% ipython --no-banner

In [1]: import numpy as np

In [2]: from numpy import linalg as LA

In [3]: np.set_printoptions(precision=2, suppress=True, linewidth=100, floatmode="fixed")

In [4]: feats = np.loadtxt("run12.csv", delimiter=",")

In [5]: feats
Out[5]: 
array([[ 1.00,  2.00, -2.00,  0.00],
       [ 1.00,  2.00,  1.00,  1.00],
       [ 0.00,  0.00, -1.00,  0.00],
       [ 0.00,  0.00,  0.00,  2.00]])

In [6]: # rows and columns are dependent

In [7]: B = feats[0, 0] * feats[1:] - np.outer(feats[1:, 0], feats[0])

In [8]: B
Out[8]: 
array([[ 0.00,  0.00,  3.00,  1.00],
       [ 0.00,  0.00, -1.00,  0.00],
       [ 0.00,  0.00,  0.00,  2.00]])

In [9]: print(np.flatnonzero(~B.round(6).any(axis=1)))
[]

In [10]: feats[:, 0] / feats[0, 0]
Out[10]: array([1.00, 1.00, 0.00, 0.00])

In [11]: U, sv, VT = LA.svd(feats)

In [12]: evecs = VT[:(sv > 1e-8).sum()]

In [13]: rng = np.random.default_rng(57)

In [14]: vec = feats[3] + 2 * feats[1] + rng.integers(2) * np.eye(4)[2]

In [15]: vec
Out[15]: array([2.00, 4.00, 2.00, 4.00])

In [16]: np.round(evecs.T @ evecs, 2) + 0
Out[16]: 
array([[0.20, 0.40, 0.00, 0.00],
       [0.40, 0.80, 0.00, 0.00],
       [0.00, 0.00, 1.00, 0.00],
       [0.00, 0.00, 0.00, 1.00]])

In [17]: LA.matrix_rank(feats, rtol=0.1)
Out[17]: np.int64(3)

In [18]: F = np.loadtxt("m.csv", delimiter=",")

In [19]: F
Out[19]: 
array([[-4.00, -0.70, -0.90, -1.60],
       [14.00,  1.20, -0.50, -1.30],
       [ 9.00,  0.60, -0.30,  0.50]])

In [20]: # column 0 is much longer than the rest

In [21]: t3 = np.stack([F, -2 * F, F[::-1]])

In [22]: t3.shape
Out[22]: (3, 3, 4)

In [23]: LA.matrix_rank(t3)
Out[23]: array([3, 3, 3])

In [24]: LA.matrix_rank(t3.reshape(3, -1))
Out[24]: np.int64(2)

In [25]: print(LA.norm(t3, axis=(1, 2)))
[17.35 34.70 17.35]

In [26]: K = np.load("arr.npy")

In [27]: K
Out[27]: 
array([[ 2,  0,  2,  2],
       [ 3,  0,  5,  4],
       [ 5,  3,  6,  6],
       [ 7,  5,  8,  6],
       [ 9,  7,  9,  8],
       [12, 10, 11, 11],
       [12, 10, 12, 11],
       [14, 12, 15, 12],
       [16, 13, 16, 14],
       [19, 16, 16, 15],
       [20, 19, 16, 16],
       [20, 19, 16, 16],
       [22, 21, 19, 18],
       [24, 23, 21, 20],
       [27, 24, 24, 23],
       [27, 25, 25, 25],
       [30, 25, 28, 25],
       [33, 27, 29, 27],
       [34, 30, 32, 28],
       [35, 33, 32, 28],
       [36, 34, 34, 31],
       [38, 36, 35, 33],
       [41, 36, 37, 34]])

In [28]: # rows 10 and 11 are equal

In [29]: dist = LA.norm(K[:, None] - K[None], axis=-1)

In [30]: dist.shape
Out[30]: (23, 23)

In [31]: np.unravel_index(dist.round(6).argmax(), dist.shape)
Out[31]: (np.int64(0), np.int64(22))

In [32]: hat = K @ LA.solve(K.T @ K, K.T)

In [33]: round(float(np.trace(hat)), 2)
Out[33]: 4.0

In [34]: basis = K[[16, 8]].astype(float)

In [35]: for _ in range(5):
    ...:     labels = LA.norm(K[:, None] - basis, axis=-1).argmin(axis=1)
    ...:     basis = np.array([K[labels == j].mean(axis=0) for j in range(2)])
    ...: 

In [36]: labels
Out[36]: array([1, 1, 1, 1, 1, 1, 1, 1, 1, 1, 1, 1, 1, 0, 0, 0, 0, 0, 0, 0, 0, 0, 0])

In [37]: np.abs(basis[1] - basis[0]).argmax()
Out[37]: np.int64(0)

In [38]: vec = np.array([-1, 2, -2, 0])

In [39]: target = K @ vec

In [40]: np.round(LA.lstsq(K, target)[0], 2) + 0
Out[40]: array([-1.00,  2.00, -2.00,  0.00])

In [41]: np.round(LA.pinv(K) @ K, 2) + 0
Out[41]: 
array([[1.00, 0.00, 0.00, 0.00],
       [0.00, 1.00, 0.00, 0.00],
       [0.00, 0.00, 1.00, 0.00],
       [0.00, 0.00, 0.00, 1.00]])

In [42]: np.round(LA.solve(K.T @ K, K.T @ target), 2) + 0
Out[42]: array([-1.00,  2.00, -2.00,  0.00])

In [43]: target = target + 0.1 * rng.normal(size=23)

In [44]: print(target)
[ -5.95 -12.84 -10.87 -12.98 -12.96 -14.12 -16.04 -19.97 -21.92 -19.08 -14.08 -13.95 -17.93 -20.11
 -26.97 -26.87 -36.00 -36.91 -37.90 -33.07 -36.04 -36.13 -43.11]

In [45]: c, *_ = LA.lstsq(K, target)

In [46]: np.round(LA.norm(target - K @ c), 2)
Out[46]: np.float64(0.36)

In [47]: [round(float(LA.norm(LA.solve(K.T @ K + lam * np.eye(4), K.T @ target))), 2) for lam in (0, 1, 10, 100)]
Out[47]: [2.98, 2.89, 2.42, 1.17]

In [48]: np.round(K.T @ (target - K @ c), 2) + 0
Out[48]: array([0.00, 0.00, 0.00, 0.00])

In [49]: A = np.load("x.npy")

In [50]: A
Out[50]: 
array([[3, 0, 2, 1],
       [1, 3, 0, 2],
       [2, 1, 3, 0],
       [0, 2, 1, 3]])

In [51]: labels = rng.permutation(4)

In [52]: labels
Out[52]: array([0, 1, 2, 3])

In [53]: B = A[labels][:, labels]

In [54]: np.allclose(B, A)
Out[54]: True

In [55]: np.sort(np.abs(LA.eigvals(B)))
Out[55]: array([1.41, 1.41, 4.00, 6.00])

In [56]: np.diag(B)
Out[56]: array([3, 3, 3, 3])

In [57]: np.trace(B)
Out[57]: np.int64(12)
